In [1]: import numpy as np

In [2]: np.set_printoptions(precision=3, suppress=True, linewidth=100, floatmode="fixed")

In [3]: f = np.array([2, 0, 1, 1, 3, 3, 3, 3, 1, 0])

In [4]: data = np.array([np.roll(f, i) for i in range(10)])

In [5]: data
Out[5]: 
array([[2, 0, 1, 1, 3, 3, 3, 3, 1, 0],
       [0, 2, 0, 1, 1, 3, 3, 3, 3, 1],
       [1, 0, 2, 0, 1, 1, 3, 3, 3, 3],
       [3, 1, 0, 2, 0, 1, 1, 3, 3, 3],
       [3, 3, 1, 0, 2, 0, 1, 1, 3, 3],
       [3, 3, 3, 1, 0, 2, 0, 1, 1, 3],
       [3, 3, 3, 3, 1, 0, 2, 0, 1, 1],
       [1, 3, 3, 3, 3, 1, 0, 2, 0, 1],
       [1, 1, 3, 3, 3, 3, 1, 0, 2, 0],
       [0, 1, 1, 3, 3, 3, 3, 1, 0, 2]])

In [6]: Q, evecs = np.linalg.qr(data[:, :4])[0], np.linalg.qr(data[:, 4:])[0]

In [7]: sv = np.linalg.svd(Q.T @ evecs, compute_uv=False)

In [8]: round(np.linalg.norm(Q @ Q.T - evecs @ evecs.T, 2), 3)
Out[8]: np.float64(1.0)

In [9]: x = np.array([-2, -2, -2, -2, 0, 1, 0, -2, -2, -1])

In [10]: print(np.einsum("ij,j->i", data, x))
[-13 -16 -20 -26 -25 -25 -27 -24 -17 -11]

In [11]: np.sign((data @ x).round(6))
Out[11]: array([-1, -1, -1, -1, -1, -1, -1, -1, -1, -1])

In [12]: data @ (2 * x)
Out[12]: array([-26, -32, -40, -52, -50, -50, -54, -48, -34, -22])

In [13]: print(np.linalg.norm(data @ x) <= np.linalg.norm(data, 2) * np.linalg.norm(x) + 1e-9)
True

In [14]: (data @ x).argmax()
Out[14]: np.int64(9)

In [15]: rng = np.random.default_rng(271717)

In [16]: labels = rng.permutation(10)

In [17]: labels
Out[17]: array([9, 7, 8, 5, 3, 1, 4, 6, 2, 0])

In [18]: A2 = data[labels][:, labels]

In [19]: np.diag(A2)
Out[19]: array([2, 2, 2, 2, 2, 2, 2, 2, 2, 2])

In [20]: round(float(np.linalg.det(A2)), 3), round(np.linalg.det(data[labels]), 3)
Out[20]: (713031.0, np.float64(-713031.0))

In [21]: E = np.loadtxt("w.csv", delimiter=",")

In [22]: E
Out[22]: 
array([[ 1.000,  0.000,  0.000,  0.000,  0.000,  0.000,  0.000,  5.000, -7.000,  0.000,  0.000],
       [ 0.000,  2.000, -8.000, -2.000, -1.000,  1.000, -2.000,  0.000,  0.000,  3.000,  5.000],
       [ 0.000,  9.000,  0.000,  4.000,  5.000,  0.000,  1.000,  0.000,  0.000, -4.000,  1.000],
       [ 0.000,  2.000,  8.000, -5.000, -4.000, -2.000,  5.000,  0.000,  0.000, -5.000, -3.000],
       [ 0.000,  0.000, -4.000,  4.000,  8.000,  8.000,  8.000,  0.000,  0.000, -4.000, -7.000],
       [ 0.000,  1.000, -3.000,  8.000, -1.000,  1.000, -1.000,  0.000,  0.000,  9.000,  7.000],
       [ 0.000,  9.000, -4.000,  5.000,  9.000, -8.000, -9.000,  0.000,  0.000,  7.000,  2.000],
       [-1.000,  0.000,  0.000,  0.000,  0.000,  0.000,  0.000, -7.000, -8.000,  0.000,  0.000],
       [ 3.000,  0.000,  0.000,  0.000,  0.000,  0.000,  0.000,  3.000, -6.000,  0.000,  0.000],
       [ 0.000,  0.000,  8.000, -8.000,  0.000,  2.000, -3.000,  0.000,  0.000, -5.000,  1.000],
       [ 0.000, -1.000,  1.000, -8.000, -4.000,  1.000, -9.000,  0.000,  0.000, -5.000, -4.000]])

In [23]: Q, Rm = np.linalg.qr(E)

In [24]: np.abs(np.diag(Rm))
Out[24]: array([ 3.317, 13.115, 14.990, 12.441,  9.440,  9.433, 10.896,  6.551,  9.666,  6.040,  5.277])

In [25]: round(float(abs(Rm[0, 0])), 3), round(np.linalg.norm(E[:, 0]), 3)
Out[25]: (3.317, np.float64(3.317))

In [26]: np.trace(Q @ Q.T)
Out[26]: np.float64(11.0)

In [27]: np.round(Q @ Rm, 3) + 0
Out[27]: 
array([[ 1.000,  0.000,  0.000,  0.000,  0.000,  0.000,  0.000,  5.000, -7.000,  0.000,  0.000],
       [ 0.000,  2.000, -8.000, -2.000, -1.000,  1.000, -2.000,  0.000,  0.000,  3.000,  5.000],
       [ 0.000,  9.000,  0.000,  4.000,  5.000,  0.000,  1.000,  0.000,  0.000, -4.000,  1.000],
       [ 0.000,  2.000,  8.000, -5.000, -4.000, -2.000,  5.000,  0.000,  0.000, -5.000, -3.000],
       [ 0.000,  0.000, -4.000,  4.000,  8.000,  8.000,  8.000,  0.000,  0.000, -4.000, -7.000],
       [ 0.000,  1.000, -3.000,  8.000, -1.000,  1.000, -1.000,  0.000,  0.000,  9.000,  7.000],
       [ 0.000,  9.000, -4.000,  5.000,  9.000, -8.000, -9.000,  0.000,  0.000,  7.000,  2.000],
       [-1.000,  0.000,  0.000,  0.000,  0.000,  0.000,  0.000, -7.000, -8.000,  0.000,  0.000],
       [ 3.000,  0.000,  0.000,  0.000,  0.000,  0.000,  0.000,  3.000, -6.000,  0.000,  0.000],
       [ 0.000,  0.000,  8.000, -8.000,  0.000,  2.000, -3.000,  0.000,  0.000, -5.000,  1.000],
       [ 0.000, -1.000,  1.000, -8.000, -4.000,  1.000, -9.000,  0.000,  0.000, -5.000, -4.000]])

In [28]: np.round(Q.T @ Q, 3) + 0
Out[28]: 
array([[1.000, 0.000, 0.000, 0.000, 0.000, 0.000, 0.000, 0.000, 0.000, 0.000, 0.000],
       [0.000, 1.000, 0.000, 0.000, 0.000, 0.000, 0.000, 0.000, 0.000, 0.000, 0.000],
       [0.000, 0.000, 1.000, 0.000, 0.000, 0.000, 0.000, 0.000, 0.000, 0.000, 0.000],
       [0.000, 0.000, 0.000, 1.000, 0.000, 0.000, 0.000, 0.000, 0.000, 0.000, 0.000],
       [0.000, 0.000, 0.000, 0.000, 1.000, 0.000, 0.000, 0.000, 0.000, 0.000, 0.000],
       [0.000, 0.000, 0.000, 0.000, 0.000, 1.000, 0.000, 0.000, 0.000, 0.000, 0.000],
       [0.000, 0.000, 0.000, 0.000, 0.000, 0.000, 1.000, 0.000, 0.000, 0.000, 0.000],
       [0.000, 0.000, 0.000, 0.000, 0.000, 0.000, 0.000, 1.000, 0.000, 0.000, 0.000],
       [0.000, 0.000, 0.000, 0.000, 0.000, 0.000, 0.000, 0.000, 1.000, 0.000, 0.000],
       [0.000, 0.000, 0.000, 0.000, 0.000, 0.000, 0.000, 0.000, 0.000, 1.000, 0.000],
       [0.000, 0.000, 0.000, 0.000, 0.000, 0.000, 0.000, 0.000, 0.000, 0.000, 1.000]])
